>>> import numpy as np
>>> np.set_printoptions(suppress=True, linewidth=160)
>>> rnd = lambda a: np.round(a, 2) + 0
>>> A = np.load("data.npy")
>>> A
array([[1.  , 0.5 , 0.25],
       [0.5 , 1.  , 0.5 ],
       [0.25, 0.5 , 1.  ]])
>>> # equal to its transpose
>>> r0 = np.array([-3, -3, 1])
>>> out = A + np.outer(r0, np.eye(3)[2])
>>> rnd(np.linalg.det(out) / np.linalg.det(A)), rnd(1 + np.linalg.solve(A, r0)[2])
(np.float64(4.33), np.float64(4.33))
>>> out
array([[ 1.  ,  0.5 , -2.75],
       [ 0.5 ,  1.  , -2.5 ],
       [ 0.25,  0.5 ,  2.  ]])
>>> x = np.ones(3)
>>> for _ in range(7):
...     x = A @ x
...     x /= np.linalg.norm(x)
...     print(round(x @ A @ x, 2))
... 
1.84
1.84
1.84
1.84
1.84
1.84
1.84
>>> rnd(x)
array([0.54, 0.64, 0.54])
>>> q = A.astype(float).copy()
>>> for j in range(3):
...     q[:, j] -= q[:, :j] @ (q[:, :j].T @ q[:, j])
...     q[:, j] /= np.linalg.norm(q[:, j])
... 
>>> rnd(q)
array([[ 0.87, -0.49,  0.  ],
       [ 0.44,  0.78, -0.45],
       [ 0.22,  0.39,  0.89]])
>>> rnd(q.T @ A)
array([[1.15, 0.98, 0.65],
       [0.  , 0.73, 0.66],
       [0.  , 0.  , 0.67]])
>>> rnd(q.T @ q)
array([[1., 0., 0.],
       [0., 1., 0.],
       [0., 0., 1.]])
>>> w, vecs = np.linalg.eigh(A)
>>> rnd(np.linalg.eigvalsh(A + -3 * np.eye(3)))
array([-2.59, -2.25, -1.16])
>>> rnd(np.linalg.svd(A, compute_uv=False))
array([1.84, 0.75, 0.41])
>>> rnd(np.linalg.eigvalsh(A @ A))
array([0.17, 0.56, 3.4 ])
>>> np.abs(vecs[:, -1]).round(6).argmax()
np.int64(1)
>>> (w > 1e-8).sum(), (w < -1e-8).sum()
(np.int64(3), np.int64(0))
>>> rnd(vecs.T @ vecs)
array([[1., 0., 0.],
       [0., 1., 0.],
       [0., 0., 1.]])
>>> rnd(vecs.T @ A @ vecs)
array([[0.41, 0.  , 0.  ],
       [0.  , 0.75, 0.  ],
       [0.  , 0.  , 1.84]])
